In [1]: import numpy as np

In [2]: import numpy.linalg as la

In [3]: np.set_printoptions(precision=3, suppress=True, linewidth=200, floatmode="fixed")

In [4]: W0 = np.loadtxt("dump.csv", delimiter=",")

In [5]: W0
Out[5]: 
array([[ -1.499,  -0.040,  -3.823, -19.574],
       [ 15.995,   3.123,  -5.099,  10.412],
       [ -2.922,  -0.854,   5.746,  18.914],
       [ 12.847,   2.788,  -8.852, -12.199],
       [ -5.973,  -0.961,  -1.590, -18.997],
       [ 13.259,   2.509,  -2.875,  14.479],
       [ 14.843,   2.860,  -4.089,  12.441],
       [-17.065,  -3.538,   8.944,   4.037],
       [ 17.050,   3.535,  -8.949,  -4.087],
       [ -6.237,  -1.512,   6.999,  17.602],
       [ 11.095,   2.040,  -1.402,  16.455],
       [ 13.625,   2.589,  -3.143,  14.063],
       [-17.508,  -3.602,   8.713,   2.140],
       [ 15.087,   2.915,  -4.292,  12.061],
       [ -9.793,  -1.763,   0.586, -17.339],
       [  8.135,   1.412,   0.394,  18.212],
       [-16.021,  -3.364,   9.133,   6.971],
       [ 17.383,   3.585,  -8.797,  -2.757],
       [ 11.012,   2.023,  -1.349,  16.517],
       [-16.898,  -3.511,   8.996,   4.603],
       [-17.860,  -3.605,   7.701,  -2.951],
       [ 17.721,   3.627,  -8.498,  -0.778]])

In [6]: Z = W0[[10, 3]].astype(float)

In [7]: for _ in range(5):
   ...:     labels = la.norm(W0[:, None] - Z, axis=-1).argmin(axis=1)
   ...:     Z = np.array([W0[labels == j].mean(axis=0) for j in range(2)])
   ...: 

In [8]: labels
Out[8]: array([1, 0, 0, 1, 1, 0, 0, 0, 1, 0, 0, 0, 0, 0, 1, 0, 0, 1, 0, 0, 0, 1])

In [9]: print(Z)
[[  0.569  -0.034   2.292  11.064]
 [  6.819   1.539  -5.703 -10.819]]

In [10]: Z[1] - Z[0]
Out[10]: array([  6.250,   1.573,  -7.995, -21.883])
